In [1]: import numpy as np

In [2]: import numpy.linalg as la

In [3]: np.set_printoptions(precision=2, suppress=True, linewidth=100, sign=" ")

In [4]: J = np.load("test13.npy")

In [5]: print(J)
[[ 4  3  4  3  4  3]
 [-1 -4 -1 -4 -1 -4]
 [-4  1 -4  1 -4  1]
 [ 4  3  4  3  4  3]
 [-1 -4 -1 -4 -1 -4]
 [-4  1 -4  1 -4  1]]

In [6]: # rows and columns are dependent

In [7]: print(round(la.norm(J, "nuc"), 2))
25.97

In [8]: print(round(la.norm(J, 2), 2))
15.87

In [9]: print(la.norm(J, axis=0))
[ 8.12  7.21  8.12  7.21  8.12  7.21]

In [10]: print(la.norm(J, axis=1).argmax())
0

In [11]: print(la.norm(J, axis=1))
[ 8.66  7.14  7.14  8.66  7.14  7.14]

In [12]: print(np.round(la.norm(J[2] - J[0]), 2))
14.28

In [13]: rk = la.matrix_rank(J)

In [14]: print(rk)
2

In [15]: null = la.svd(J)[2][rk:].T

In [16]: print([int(la.matrix_rank(J[:, :j + 1])) for j in range(6)])
[1, 2, 2, 2, 2, 2]

In [17]: print([int(la.matrix_rank(np.delete(J, i, axis=0))) for i in range(6)])
[2, 2, 2, 2, 2, 2]

In [18]: np.zeros(6, 6)
Traceback (most recent call last):
  Cell In[18], line 1
    np.zeros(6, 6)
TypeError: Cannot interpret '6' as a data type


In [19]: la.rank(J)
Traceback (most recent call last):
  Cell In[19], line 1
    la.rank(J)
AttributeError: module 'numpy.linalg' has no attribute 'rank'


In [20]: print(la.matrix_rank(J))
2

In [21]: print(np.unravel_index(np.abs(J).argmax(), J.shape))
(np.int64(0), np.int64(0))

In [22]: print(np.abs(J).max())
4

In [23]: print(J.sum(axis=1))
[ 21 -15  -9  21 -15  -9]

In [24]: J[:, 6]
Traceback (most recent call last):
  Cell In[24], line 1
    J[:, 6]
IndexError: index 6 is out of bounds for axis 1 with size 6


In [25]: print(J.shape)
(6, 6)

In [26]: w1 = np.array([[2, 0], [-2, -2], [-1, 1], [2, 0], [-2, 2], [-2, -2]])

In [27]: coef = np.array([4, 6])

In [28]: act = np.maximum(J @ w1 + coef, 0)

In [29]: print(act)
[[  0   6]
 [ 13  19]
 [  6   0]
 [  0   6]
 [ 13  19]
 [  6   0]]

In [30]: Z = np.array([[5, 4, -3], [4, -5, -2]])

In [31]: print(w1 @ Z)
[[ 10   8  -6]
 [-18   2  10]
 [ -1  -9   1]
 [ 10   8  -6]
 [ -2 -18   2]
 [-18   2  10]]

In [32]: print((act @ Z).round(6).argmax(axis=1))
[ 0  0  0  0  0  0]

In [33]: print(act @ Z)
[[ 24 -30 -12]
 [141 -43 -77]
 [ 30  24 -18]
 [ 24 -30 -12]
 [141 -43 -77]
 [ 30  24 -18]]

In [34]: A = np.array([[1.0, 0.7, 0.49, 0.34, 0.24],
    ...:     [0.7, 1.0, 0.7, 0.49, 0.34],
    ...:     [0.49, 0.7, 1.0, 0.7, 0.49],
    ...:     [0.34, 0.49, 0.7, 1.0, 0.7],
    ...:     [0.24, 0.34, 0.49, 0.7, 1.0]])

In [35]: # symmetric, so the eigenvalues are real

In [36]: low = la.cholesky(A)

In [37]: print(round(float(np.prod(np.diag(low)) ** 2), 2), round(la.det(A), 2))
0.07 0.07

In [38]: print(np.diag(low) ** 2)
[ 1.    0.51  0.51  0.51  0.51]

In [39]: u, v = A[1], A[2]

In [40]: print(round(u @ v, 2))
2.25

In [41]: p = (u @ v) / (u @ u) * u

In [42]: print(np.outer(u, v))
[[ 0.34  0.49  0.7   0.49  0.34]
 [ 0.49  0.7   1.    0.7   0.49]
 [ 0.34  0.49  0.7   0.49  0.34]
 [ 0.24  0.34  0.49  0.34  0.24]
 [ 0.17  0.24  0.34  0.24  0.17]]

In [43]: print(la.matrix_rank(np.outer(u, v)))
1

In [44]: print(round(float((v - p) @ u), 2))
-0.0

In [45]: w, evecs = la.eig(A)

In [46]: print(w)
[ 3.1   1.02  0.43  0.25  0.19]

In [47]: print(round(np.prod(w), 2))
0.07

In [48]: print(np.round(A @ evecs[:, 0] - w[0] * evecs[:, 0], 2) + 0)
[ 0.  0.  0.  0.  0.]

In [49]: F = np.load("arr.npy")

In [50]: print(F)
[[-0.18 -0.01 -1.97  2.08]
 [ 0.16 -0.22 -1.97  2.14]
 [ 0.08  0.07 -2.14  1.96]
 [ 0.05  0.14 -1.92  1.96]
 [ 0.06 -0.15 -1.99  1.96]
 [-0.08  0.02 -1.98  1.92]
 [-0.09  0.02 -0.16 -1.95]
 [-0.02  0.07  0.15 -1.92]
 [-0.02 -0.22 -0.12 -2.04]
 [ 0.03  0.03  0.01 -1.97]
 [ 0.1  -0.24 -0.04 -1.92]
 [ 0.02  0.07 -0.06 -2.  ]]

In [51]: hat = F @ la.solve(F.T @ F, F.T)

In [52]: print(la.matrix_rank(np.eye(12) - hat))
8

In [53]: print(np.round(la.eigvalsh(hat), 2) + 0)
[ 0.  0.  0.  0.  0.  0.  0.  0.  1.  1.  1.  1.]

In [54]: print(np.allclose(hat @ hat, hat))
True

In [55]: A2 = F / np.sqrt((F ** 2).mean(axis=1, keepdims=True))

In [56]: print(la.norm(A2, axis=1))
[ 2.  2.  2.  2.  2.  2.  2.  2.  2.  2.  2.  2.]

In [57]: print(la.matrix_rank(A2) == la.matrix_rank(F))
True

In [58]: print(A2[9])
[ 0.03  0.03  0.01 -2.  ]

In [59]: w1 = np.array([[0, 2, -1], [-1, -3, -3], [-3, 1, -1], [-2, -3, 1]])

In [60]: coef = np.array([0, 0, 0])

In [61]: act = np.maximum(F @ w1 + coef, 0)

In [62]: print((act > 0).mean(axis=0))
[ 1.   0.5  0.5]

In [63]: print((act > 0).astype(int))
[[ 1  0  1]
 [ 1  0  1]
 [ 1  0  1]
 [ 1  0  1]
 [ 1  0  1]
 [ 1  0  1]
 [ 1  1  0]
 [ 1  1  0]
 [ 1  1  0]
 [ 1  1  0]
 [ 1  1  0]
 [ 1  1  0]]

In [64]: print(la.matrix_rank(act))
3

In [65]: Z = np.array([[0, 4, 9], [0, 7, 9], [5, 2, 7]])

In [66]: print((act @ Z).round(6).argmax(axis=1))
[ 2  2  2  2  2  2  2  2  2  2  2  2]

In [67]: q, Rm = la.qr(F)

In [68]: print(np.round(q.T @ q, 2) + 0)
[[ 1.  0.  0.  0.]
 [ 0.  1.  0.  0.]
 [ 0.  0.  1.  0.]
 [ 0.  0.  0.  1.]]

In [69]: print(np.allclose(Rm.T @ Rm, F.T @ F))
True

In [70]: print(round(float(np.trace(q @ q.T)), 2))
4.0

In [71]: Z = F[[1, 7]].astype(float)

In [72]: for _ in range(7):
    ...:     labels = la.norm(F[:, None] - Z, axis=-1).argmin(axis=1)
    ...:     Z = np.array([F[labels == j].mean(axis=0) for j in range(2)])
    ...: 

In [73]: print(labels)
[ 0  0  0  0  0  0  1  1  1  1  1  1]

In [74]: print(np.bincount(labels))
[ 6  6]

In [75]: print(Z.round(2) + 0)
[[ 0.02 -0.02 -2.    2.  ]
 [ 0.   -0.04 -0.04 -1.97]]

In [76]: print(np.abs(Z[1] - Z[0]).argmax())
3

In [77]: mat = np.load("w.npy")

In [78]: print(mat)
[[ 0.52 -0.38  0.1   0.27  0.14]
 [-0.38  0.7   0.08  0.22  0.11]
 [ 0.1   0.08  0.98 -0.06 -0.03]
 [ 0.27  0.22 -0.06  0.84 -0.08]
 [ 0.14  0.11 -0.03 -0.08  0.96]]

In [79]: U, sigma, Vt = la.svd(mat)

In [80]: print(np.argmax(sigma[:-1] / (sigma[1:] + 1e-6)) + 1)
4

In [81]: A2 = U[:, :4] @ np.diag(sigma[:4]) @ Vt[:4]

In [82]: print(round(float(np.abs(mat - A2).max()), 2))
0.0

In [83]: print(la.matrix_rank(A2))
4

In [84]: print(round(la.norm(mat - A2, 2), 2), round(float(sigma[4]), 2))
0.0 0.0

In [85]: hat = np.triu(np.array([[2, 1, 0, 2, 3],
    ...:     [2, 1, 3, 3, 2],
    ...:     [2, 1, 1, 3, 0],
    ...:     [3, 3, 3, 1, 2],
    ...:     [0, 1, 1, 3, 2]]), 1) + np.eye(5)

In [86]: A2 = hat @ mat @ la.inv(hat)

In [87]: print(round(la.det(A2), 2))
-0.0

In [88]: print(la.matrix_rank(A2))
4

In [89]: w, evecs = la.eigh(mat)

In [90]: x0 = np.array([5, 4, 4, 5, 0])

In [91]: print(round(x0 @ mat @ x0 / (x0 @ x0), 2), np.round(w[0], 2), round(float(w[-1]), 2))
0.88 0.0 1.0

In [92]: print(la.eigvalsh(mat[1:, 1:]))
[ 0.48  1.    1.    1.  ]

In [93]: U, sigma, Vt = la.svd(mat, full_matrices=False)

In [94]: print(np.allclose(U * sigma @ Vt, mat))
True

In [95]: print(np.cumsum(sigma ** 2) / np.sum(sigma ** 2))
[ 0.25  0.5   0.75  1.    1.  ]

In [96]: print((sigma > 1e-8).sum())
4

In [97]: print(U.shape, sigma.shape, Vt.shape)
(5, 5) (5,) (5, 5)

In [98]: U, sigma, Vt = la.svd(mat)

In [99]: evecs = Vt[:(sigma > 1e-8).sum()]

In [100]: rng = np.random.default_rng(88038)

In [101]: x0 = mat[2] + -3 * mat[1] + rng.integers(2) * np.eye(5)[1]

In [102]: print(x0)
[ 1.24 -1.01  0.75 -0.71 -0.37]

In [103]: print(round(la.norm(x0 - evecs.T @ evecs @ x0), 2))
0.55

In [104]: print(np.diag(evecs.T @ evecs))
[ 0.52  0.7   0.98  0.84  0.96]

In [105]: A2 = np.array([[1, 1], [1, -1]])

In [106]: X = np.kron(A2, np.kron(A2, A2))[rng.permutation(8)][:3]

In [107]: print(X)
[[ 1 -1 -1  1 -1  1  1 -1]
 [ 1  1  1  1  1  1  1  1]
 [ 1  1 -1 -1 -1 -1  1  1]]

In [108]: # columns 2 and 4 are equal

In [109]: A2 = np.array([[2, 1], [2, 2], [1, 3], [1, 1], [3, 2], [0, 1], [0, 3], [3, 3]])

In [110]: print(np.vstack([X, A2.T]).shape)
(5, 8)

In [111]: print(la.matrix_rank(X @ A2))
2

In [112]: print(A2.T @ X.T)
[[-6 12  2]
 [-4 16  2]]

In [113]: arr = np.load("run14.npy")

In [114]: print(arr)
[[ 0  0  1]
 [ 0  0  0]
 [ 1  0  0]]

In [115]: print(np.flatnonzero(la.matrix_power((arr != 0) + (arr.T != 0) + np.eye(3), 3)[0]))
[ 0  2]

In [116]: print((arr != 0).astype(int))
[[ 0  0  1]
 [ 0  0  0]
 [ 1  0  0]]

In [117]: feats = np.load("m.npy")

In [118]: print(feats)
[[-4  0  0  0]
 [ 0  1  0  0]
 [ 0  0 -1  0]
 [ 0  0  0  5]]

In [119]: labels = rng.permutation(4)

In [120]: print(labels)
[ 0  1  3  2]

In [121]: A2 = feats[labels][:, labels]

In [122]: print(np.diag(A2))
[-4  1  5 -1]

In [123]: print(np.allclose(A2, feats))
False

In [124]: print(np.round(la.det(A2), 2), np.round(la.det(feats[labels]), 2))
20.0 -20.0

In [125]: q, Rm = la.qr(feats)

In [126]: print(q)
[[ 1.  0.  0.  0.]
 [-0.  1.  0.  0.]
 [-0. -0.  1.  0.]
 [-0. -0. -0.  1.]]

In [127]: print(q.T @ q)
[[ 1.  0.  0.  0.]
 [ 0.  1.  0.  0.]
 [ 0.  0.  1.  0.]
 [ 0.  0.  0.  1.]]

In [128]: print(abs(Rm[0, 0]), np.round(la.norm(feats[:, 0]), 2))
4.0 4.0

In [129]: print(np.abs(np.diag(Rm)))
[ 4.  1.  1.  5.]

In [130]: E = np.loadtxt("a.csv", delimiter=",")

In [131]: print(E)
[[ 3. -1.  1.  2.]
 [ 0.  2.  2.  1.]
 [ 0.  0. -1. -1.]
 [ 0.  1. -1. -2.]]

In [132]: q = E.astype(float).copy()

In [133]: for j in range(4):
     ...:     q[:, j] -= q[:, :j] @ (q[:, :j].T @ q[:, j])
     ...:     q[:, j] /= la.norm(q[:, j])
     ...: 

In [134]: print(q)
[[ 1.    0.    0.    0.  ]
 [ 0.    0.89  0.39  0.22]
 [ 0.    0.   -0.49  0.87]
 [ 0.    0.45 -0.78 -0.44]]

In [135]: A2 = E + rng.integers(-2, 3, (4, 3)) @ rng.integers(-2, 3, (3, 4))

In [136]: print(A2)
[[ 7.  0. -3.  8.]
 [-3. -5.  5. -1.]
 [ 0. -4. -2.  3.]
 [-6.  1.  1. -2.]]

In [137]: print(np.abs(A2 - E).sum(axis=1))
[ 15.  15.   9.   8.]

In [138]: print(A2 - E)
[[ 4.  1. -4.  6.]
 [-3. -7.  3. -2.]
 [ 0. -4. -1.  4.]
 [-6.  0.  2.  0.]]

In [139]: print(np.round(la.svd(A2 - E, compute_uv=False), 2) + 0)
[ 11.43   7.69   4.8    0.  ]

In [140]: A2.inv()
Traceback (most recent call last):
  Cell In[140], line 1
    A2.inv()
AttributeError: 'numpy.ndarray' object has no attribute 'inv'


In [141]: print(round(la.det(A2), 2))
899.0

In [142]: print((A2 - A2.T) / 2)
[[ 0.   1.5 -1.5  7. ]
 [-1.5  0.   4.5 -1. ]
 [ 1.5 -4.5  0.   1. ]
 [-7.   1.  -1.   0. ]]

In [143]: print(np.allclose(A2 @ A2.T, A2.T @ A2))
False

In [144]: print(np.trace(A2))
-2.0

In [145]: print(A2 @ A2)
[[  1.  20.  -7.  31.]
 [  0.   4. -27.  -2.]
 [ -6.  31. -13.  -8.]
 [-33. -11.  19. -42.]]

In [146]: print(np.abs(la.svd(E)[2][-1]))
[ 0.02  0.42  0.7   0.58]

In [147]: print(round(np.log10(la.cond(E))))
2

In [148]: print(la.cond(E) > 100)
False

In [149]: print([round(float(x), 2) for x in la.svd(E, compute_uv=False)[:3]])
[4.47, 2.97, 1.77]

In [150]: print(np.argsort(-la.norm(E, axis=0).round(6), kind="stable")[:3])
[ 3  0  2]

In [151]: q, Rm = la.qr(E)

In [152]: print(np.round(q.T @ q, 2) + 0)
[[ 1.  0.  0.  0.]
 [ 0.  1.  0.  0.]
 [ 0.  0.  1.  0.]
 [ 0.  0.  0.  1.]]

In [153]: print(q.shape, Rm.shape)
(4, 4) (4, 4)

In [154]: print(Rm.round(2) + 0)
[[ 3.   -1.    1.    2.  ]
 [ 0.   -2.24 -1.34  0.  ]
 [ 0.    0.    2.05  2.44]
 [ 0.    0.    0.   -0.22]]
